$ ipython --no-banner

In [1]: import numpy as np

In [2]: np.set_printoptions(suppress=True, linewidth=160)

In [3]: tidy = lambda a: np.round(a, 2) + 0

In [4]: C = np.array([[0, 1, 2, 2, 3, 2, 3], [2, 3, 1, 2, 1, 1, 2]])

In [5]: arr = np.repeat(C, 13 // 2, axis=0)

In [6]: rng = np.random.default_rng(56)

In [7]: arr = arr + 0.3 * rng.normal(size=arr.shape)

In [8]: tidy(arr)
Out[8]: 
array([[-0.25,  1.1 ,  2.54,  2.26,  3.11,  2.45,  3.22],
       [ 0.62,  0.6 ,  2.04,  2.16,  2.8 ,  2.01,  2.68],
       [-0.4 ,  1.37,  1.28,  1.53,  2.88,  1.7 ,  3.29],
       [ 0.19,  1.08,  2.46,  2.35,  3.34,  2.11,  3.01],
       [ 0.26,  1.29,  2.11,  2.05,  3.16,  2.27,  3.3 ],
       [-0.24,  0.92,  2.22,  2.04,  2.99,  2.29,  2.97],
       [ 2.19,  2.65,  1.52,  1.82,  0.89,  1.73,  2.43],
       [ 2.15,  2.88,  0.86,  1.52,  0.79,  0.19,  2.12],
       [ 2.05,  2.68,  1.02,  1.51,  0.87,  1.12,  2.3 ],
       [ 2.11,  2.75,  0.85,  2.53,  0.42,  1.36,  1.37],
       [ 1.7 ,  3.23,  0.91,  1.74,  1.24,  1.28,  1.8 ],
       [ 2.08,  3.58,  0.99,  2.1 ,  1.08,  1.09,  2.07]])

In [9]: W1 = np.array([[2, 3, 0, 0, 1, 1],
   ...:     [2, 3, 1, 3, 1, 2],
   ...:     [3, 0, 3, 3, 2, 3],
   ...:     [2, 1, 2, 2, 3, 0],
   ...:     [2, 0, 3, 3, 3, 2],
   ...:     [1, 3, 0, 0, 2, 0],
   ...:     [2, 1, 2, 1, 0, 3]])

In [10]: beta = np.array([2, 2, 1, -1, -1, 1])

In [11]: H = np.maximum(arr @ W1 + beta, 0)

In [12]: (H > 0).mean(axis=0)
Out[12]: array([1., 1., 1., 1., 1., 1.])

In [13]: print(np.linalg.matrix_rank(H))
6

In [14]: print((H > 0).astype(int))
[[1 1 1 1 1 1]
 [1 1 1 1 1 1]
 [1 1 1 1 1 1]
 [1 1 1 1 1 1]
 [1 1 1 1 1 1]
 [1 1 1 1 1 1]
 [1 1 1 1 1 1]
 [1 1 1 1 1 1]
 [1 1 1 1 1 1]
 [1 1 1 1 1 1]
 [1 1 1 1 1 1]
 [1 1 1 1 1 1]]

In [15]: C = np.array([[-1, -2], [-1, 0], [-1, 1], [1, 0], [2, -1], [-1, -1]])

In [16]: (H @ C).round(6).argmax(axis=1)
Out[16]: array([0, 0, 0, 0, 0, 0, 0, 0, 0, 0, 0, 0])

In [17]: ang = rng.uniform(0, 2 * np.pi, 18)

In [18]: q, _ = np.linalg.qr(np.array([[-0.8, -0.3],
    ...:     [1.0, 0.7],
    ...:     [0.4, 0.2],
    ...:     [0.6, -2.4],
    ...:     [0.4, 1.2],
    ...:     [-0.8, 1.2],
    ...:     [-0.2, -0.2],
    ...:     [0.4, 2.0],
    ...:     [0.3, 1.6]]))

In [19]: X = 10 * np.c_[np.cos(ang), np.sin(ang)] @ q.T

In [20]: tidy(X)
Out[20]: 
array([[-2.11,  1.97,  0.95,  7.02, -1.12, -5.22, -0.27, -2.77, -2.29],
       [ 1.64, -1.32, -0.71, -7.06,  1.52,  4.97,  0.13,  3.3 ,  2.7 ],
       [ 1.84, -1.6 , -0.81, -7.06,  1.35,  5.09,  0.19,  3.08,  2.52],
       [-1.08,  0.59,  0.42,  7.  , -1.94, -4.62,  0.02, -3.82, -3.1 ],
       [ 4.46, -5.71, -2.25, -2.28, -2.66,  3.85,  1.17, -2.98, -2.28],
       [ 0.64, -1.61, -0.44,  6.12, -2.96, -3.13,  0.47, -4.97, -3.98],
       [ 2.83, -4.23, -1.52,  3.41, -3.63, -0.33,  0.97, -5.32, -4.2 ],
       [ 1.89, -1.67, -0.84, -7.05,  1.31,  5.11,  0.2 ,  3.03,  2.48],
       [ 4.32, -5.69, -2.2 , -0.86, -3.11,  2.96,  1.19, -3.83, -2.97],
       [ 3.97, -5.42, -2.05,  0.67, -3.45,  1.88,  1.17, -4.56, -3.56],
       [-3.95,  4.63,  1.93,  5.39,  1.  , -5.33, -0.87,  0.26,  0.1 ],
       [-4.46,  5.69,  2.25,  2.42,  2.6 , -3.93, -1.16,  2.89,  2.2 ],
       [ 3.34, -3.71, -1.6 , -6.31, -0.15,  5.52,  0.66,  1.01,  0.9 ],
       [-3.24,  4.68,  1.72, -2.61,  3.64, -0.36, -1.05,  5.18,  4.07],
       [-2.19,  2.07,  0.99,  7.  , -1.05, -5.25, -0.29, -2.69, -2.22],
       [ 2.73, -2.82, -1.27, -6.79,  0.53,  5.44,  0.46,  1.98,  1.67],
       [ 0.9 , -1.94, -0.58,  5.9 , -3.08, -2.86,  0.54, -5.08, -4.06],
       [ 4.26, -5.16, -2.1 , -4.47, -1.62,  4.99,  1.  , -1.23, -0.87]])

In [21]: left, s, Vt = np.linalg.svd(X)

In [22]: print(np.argmax(s[:-1] / (s[1:] + 1e-6)) + 1)
2

In [23]: out = left[:, :2] @ np.diag(s[:2]) @ Vt[:2]

In [24]: np.linalg.matrix_rank(X, rtol=0.05)
Out[24]: np.int64(2)

In [25]: tidy(np.linalg.norm(X - out, 2)), tidy(s[2])
Out[25]: (np.float64(0.0), np.float64(0.0))

In [26]: print(np.linalg.matrix_rank(out))
2

In [27]: m1 = np.array([[4, 0, 0, 5, -9, 2, -3, 6, 7, 0, 1, 3],
    ...:     [5, -27, 9, 5, 0, 8, -4, -7, 1, -6, -4, 3],
    ...:     [-9, 27, -9, 8, 0, -3, -9, -1, 4, 2, -9, 4],
    ...:     [-2, -6, 2, 0, -5, 2, -3, 7, -7, 6, 2, 6]])

In [28]: out = m1 / np.linalg.norm(m1, axis=1, keepdims=True)

In [29]: G = out @ out.T

In [30]: tidy(G)
Out[30]: 
array([[ 1.  ,  0.09,  0.1 ,  0.26],
       [ 0.09,  1.  , -0.68,  0.22],
       [ 0.1 , -0.68,  1.  , -0.29],
       [ 0.26,  0.22, -0.29,  1.  ]])

In [31]: tidy(np.linalg.norm(out, axis=1))
Out[31]: array([1., 1., 1., 1.])

In [32]: x0 = np.array([1, 2, 2, 0])

In [33]: print(tidy((G * x0).sum(axis=1)))
[1.37 0.72 0.73 0.13]

In [34]: tidy(G @ x0)
Out[34]: array([1.37, 0.72, 0.73, 0.13])

In [35]: tidy(G @ np.ones(4))
Out[35]: array([1.44, 0.63, 0.12, 1.19])

In [36]: print(tidy(G * x0))
[[ 1.    0.17  0.19  0.  ]
 [ 0.09  2.   -1.37  0.  ]
 [ 0.1  -1.37  2.    0.  ]
 [ 0.26  0.45 -0.58  0.  ]]

In [37]: mat = np.load("x.npy")

In [38]: mat
Out[38]: 
array([[1.  , 0.5 , 0.25, 0.12, 0.06, 0.03, 0.02, 0.01, 0.  , 0.  ],
       [0.5 , 1.  , 0.5 , 0.25, 0.12, 0.06, 0.03, 0.02, 0.01, 0.  ],
       [0.25, 0.5 , 1.  , 0.5 , 0.25, 0.12, 0.06, 0.03, 0.02, 0.01],
       [0.12, 0.25, 0.5 , 1.  , 0.5 , 0.25, 0.12, 0.06, 0.03, 0.02],
       [0.06, 0.12, 0.25, 0.5 , 1.  , 0.5 , 0.25, 0.12, 0.06, 0.03],
       [0.03, 0.06, 0.12, 0.25, 0.5 , 1.  , 0.5 , 0.25, 0.12, 0.06],
       [0.02, 0.03, 0.06, 0.12, 0.25, 0.5 , 1.  , 0.5 , 0.25, 0.12],
       [0.01, 0.02, 0.03, 0.06, 0.12, 0.25, 0.5 , 1.  , 0.5 , 0.25],
       [0.  , 0.01, 0.02, 0.03, 0.06, 0.12, 0.25, 0.5 , 1.  , 0.5 ],
       [0.  , 0.  , 0.01, 0.02, 0.03, 0.06, 0.12, 0.25, 0.5 , 1.  ]])

In [39]: evals, V = np.linalg.eigh(mat)

In [40]: x0 = np.array([2, 3, -3, 2, -1, 1, -3, -2, 1, -2])

In [41]: tidy(x0 @ mat @ x0 / (x0 @ x0)), tidy(evals[0]), tidy(evals[-1])
Out[41]: (np.float64(0.8), np.float64(0.35), np.float64(2.67))

In [42]: print(tidy(V * np.maximum(evals, 0) @ V.T))
[[1.   0.5  0.25 0.12 0.06 0.03 0.02 0.01 0.   0.  ]
 [0.5  1.   0.5  0.25 0.12 0.06 0.03 0.02 0.01 0.  ]
 [0.25 0.5  1.   0.5  0.25 0.12 0.06 0.03 0.02 0.01]
 [0.12 0.25 0.5  1.   0.5  0.25 0.12 0.06 0.03 0.02]
 [0.06 0.12 0.25 0.5  1.   0.5  0.25 0.12 0.06 0.03]
 [0.03 0.06 0.12 0.25 0.5  1.   0.5  0.25 0.12 0.06]
 [0.02 0.03 0.06 0.12 0.25 0.5  1.   0.5  0.25 0.12]
 [0.01 0.02 0.03 0.06 0.12 0.25 0.5  1.   0.5  0.25]
 [0.   0.01 0.02 0.03 0.06 0.12 0.25 0.5  1.   0.5 ]
 [0.   0.   0.01 0.02 0.03 0.06 0.12 0.25 0.5  1.  ]]

In [43]: np.abs(mat).sum(axis=1).max(), tidy(np.abs(evals).max())
Out[43]: (np.float64(2.89), np.float64(2.67))

In [44]: tidy(np.linalg.eigvalsh(mat[1:, 1:]))
Out[44]: array([0.35, 0.37, 0.42, 0.5 , 0.64, 0.9 , 1.3 , 1.9 , 2.63])

In [45]: tidy(V * np.abs(evals) @ V.T)
Out[45]: 
array([[1.  , 0.5 , 0.25, 0.12, 0.06, 0.03, 0.02, 0.01, 0.  , 0.  ],
       [0.5 , 1.  , 0.5 , 0.25, 0.12, 0.06, 0.03, 0.02, 0.01, 0.  ],
       [0.25, 0.5 , 1.  , 0.5 , 0.25, 0.12, 0.06, 0.03, 0.02, 0.01],
       [0.12, 0.25, 0.5 , 1.  , 0.5 , 0.25, 0.12, 0.06, 0.03, 0.02],
       [0.06, 0.12, 0.25, 0.5 , 1.  , 0.5 , 0.25, 0.12, 0.06, 0.03],
       [0.03, 0.06, 0.12, 0.25, 0.5 , 1.  , 0.5 , 0.25, 0.12, 0.06],
       [0.02, 0.03, 0.06, 0.12, 0.25, 0.5 , 1.  , 0.5 , 0.25, 0.12],
       [0.01, 0.02, 0.03, 0.06, 0.12, 0.25, 0.5 , 1.  , 0.5 , 0.25],
       [0.  , 0.01, 0.02, 0.03, 0.06, 0.12, 0.25, 0.5 , 1.  , 0.5 ],
       [0.  , 0.  , 0.01, 0.02, 0.03, 0.06, 0.12, 0.25, 0.5 , 1.  ]])

In [46]: tidy(V * np.sqrt(evals) @ V.T)
Out[46]: 
array([[0.96, 0.25, 0.09, 0.04, 0.02, 0.01, 0.01, 0.  , 0.  , 0.  ],
       [0.25, 0.93, 0.24, 0.09, 0.04, 0.02, 0.01, 0.01, 0.  , 0.  ],
       [0.09, 0.24, 0.93, 0.24, 0.09, 0.04, 0.02, 0.01, 0.01, 0.  ],
       [0.04, 0.09, 0.24, 0.93, 0.24, 0.09, 0.04, 0.02, 0.01, 0.01],
       [0.02, 0.04, 0.09, 0.24, 0.93, 0.24, 0.09, 0.04, 0.02, 0.01],
       [0.01, 0.02, 0.04, 0.09, 0.24, 0.93, 0.24, 0.09, 0.04, 0.02],
       [0.01, 0.01, 0.02, 0.04, 0.09, 0.24, 0.93, 0.24, 0.09, 0.04],
       [0.  , 0.01, 0.01, 0.02, 0.04, 0.09, 0.24, 0.93, 0.24, 0.09],
       [0.  , 0.  , 0.01, 0.01, 0.02, 0.04, 0.09, 0.24, 0.93, 0.25],
       [0.  , 0.  , 0.  , 0.01, 0.01, 0.02, 0.04, 0.09, 0.25, 0.96]])

In [47]: G = mat.T @ mat

In [48]: tidy(np.linalg.svd(mat, compute_uv=False) ** 2)
Out[48]: array([7.15, 4.07, 2.03, 1.03, 0.54, 0.32, 0.22, 0.16, 0.13, 0.12])

In [49]: (mat @ mat.T).shape
Out[49]: (10, 10)

In [50]: tidy(G)
Out[50]: 
array([[1.33, 1.16, 0.83, 0.53, 0.32, 0.19, 0.12, 0.07, 0.03, 0.01],
       [1.16, 1.58, 1.29, 0.89, 0.56, 0.34, 0.2 , 0.12, 0.07, 0.03],
       [0.83, 1.29, 1.64, 1.32, 0.91, 0.57, 0.34, 0.2 , 0.12, 0.07],
       [0.53, 0.89, 1.32, 1.66, 1.33, 0.91, 0.57, 0.34, 0.2 , 0.12],
       [0.32, 0.56, 0.91, 1.33, 1.66, 1.33, 0.91, 0.57, 0.34, 0.19],
       [0.19, 0.34, 0.57, 0.91, 1.33, 1.66, 1.33, 0.91, 0.56, 0.32],
       [0.12, 0.2 , 0.34, 0.57, 0.91, 1.33, 1.66, 1.32, 0.89, 0.53],
       [0.07, 0.12, 0.2 , 0.34, 0.57, 0.91, 1.32, 1.64, 1.29, 0.83],
       [0.03, 0.07, 0.12, 0.2 , 0.34, 0.56, 0.89, 1.29, 1.58, 1.16],
       [0.01, 0.03, 0.07, 0.12, 0.19, 0.32, 0.53, 0.83, 1.16, 1.33]])

In [51]: np.allclose(G, G.T)
Out[51]: True

In [52]: data = np.array([[0, 1, 0, 1], [1, 0, 0, 0], [0, 0, 0, 1], [1, 0, 1, 0]])

In [53]: x0 = np.array([6, 1, -5, 2])

In [54]: target = data @ x0

In [55]: beta, lr = np.zeros(4), 1 / np.linalg.norm(data, 2) ** 2

In [56]: for i in range(6):
    ...:     beta -= lr * data.T @ (data @ beta - target)
    ...:     if i % 2 == 0: print(i, round(np.linalg.norm(data @ beta - target), 2))
    ...: 
0 3.91
2 2.85
4 2.08

In [57]: print(tidy(beta))
[ 4.49  1.07 -2.55  1.96]

In [58]: left, s, Vt = np.linalg.svd(data, full_matrices=False)

In [59]: tidy(np.sqrt((s ** 2).sum())), tidy(np.linalg.norm(data))
Out[59]: (np.float64(2.45), np.float64(2.45))

In [60]: tidy(left.T @ data @ Vt.T)
Out[60]: 
array([[1.62, 0.  , 0.  , 0.  ],
       [0.  , 1.62, 0.  , 0.  ],
       [0.  , 0.  , 0.62, 0.  ],
       [0.  , 0.  , 0.  , 0.62]])

In [61]: out = arr / np.linalg.norm(arr, axis=1)
Traceback (most recent call last):
  Cell In[61], line 1
    out = arr / np.linalg.norm(arr, axis=1)
ValueError: operands could not be broadcast together with shapes (12,7) (12,) 


In [62]: out = arr / np.linalg.norm(arr, axis=1, keepdims=True)

In [63]: G = out @ out.T

In [64]: tidy(G)
Out[64]: 
array([[1.  , 0.98, 0.97, 0.99, 0.99, 1.  , 0.77, 0.63, 0.73, 0.65, 0.73, 0.69],
       [0.98, 1.  , 0.95, 0.99, 0.99, 0.98, 0.81, 0.67, 0.76, 0.69, 0.75, 0.72],
       [0.97, 0.95, 1.  , 0.96, 0.98, 0.97, 0.76, 0.66, 0.74, 0.63, 0.75, 0.71],
       [0.99, 0.99, 0.96, 1.  , 0.99, 0.99, 0.79, 0.66, 0.75, 0.67, 0.75, 0.72],
       [0.99, 0.99, 0.98, 0.99, 1.  , 0.99, 0.82, 0.69, 0.78, 0.69, 0.78, 0.75],
       [1.  , 0.98, 0.97, 0.99, 0.99, 1.  , 0.76, 0.61, 0.72, 0.63, 0.72, 0.68],
       [0.77, 0.81, 0.76, 0.79, 0.82, 0.76, 1.  , 0.94, 0.99, 0.95, 0.97, 0.97],
       [0.63, 0.67, 0.66, 0.66, 0.69, 0.61, 0.94, 1.  , 0.98, 0.93, 0.96, 0.98],
       [0.73, 0.76, 0.74, 0.75, 0.78, 0.72, 0.99, 0.98, 1.  , 0.95, 0.98, 0.99],
       [0.65, 0.69, 0.63, 0.67, 0.69, 0.63, 0.95, 0.93, 0.95, 1.  , 0.96, 0.97],
       [0.73, 0.75, 0.75, 0.75, 0.78, 0.72, 0.97, 0.96, 0.98, 0.96, 1.  , 1.  ],
       [0.69, 0.72, 0.71, 0.72, 0.75, 0.68, 0.97, 0.98, 0.99, 0.97, 1.  , 1.  ]])

In [65]: (np.abs(G) > 0.9).astype(int)
Out[65]: 
array([[1, 1, 1, 1, 1, 1, 0, 0, 0, 0, 0, 0],
       [1, 1, 1, 1, 1, 1, 0, 0, 0, 0, 0, 0],
       [1, 1, 1, 1, 1, 1, 0, 0, 0, 0, 0, 0],
       [1, 1, 1, 1, 1, 1, 0, 0, 0, 0, 0, 0],
       [1, 1, 1, 1, 1, 1, 0, 0, 0, 0, 0, 0],
       [1, 1, 1, 1, 1, 1, 0, 0, 0, 0, 0, 0],
       [0, 0, 0, 0, 0, 0, 1, 1, 1, 1, 1, 1],
       [0, 0, 0, 0, 0, 0, 1, 1, 1, 1, 1, 1],
       [0, 0, 0, 0, 0, 0, 1, 1, 1, 1, 1, 1],
       [0, 0, 0, 0, 0, 0, 1, 1, 1, 1, 1, 1],
       [0, 0, 0, 0, 0, 0, 1, 1, 1, 1, 1, 1],
       [0, 0, 0, 0, 0, 0, 1, 1, 1, 1, 1, 1]])
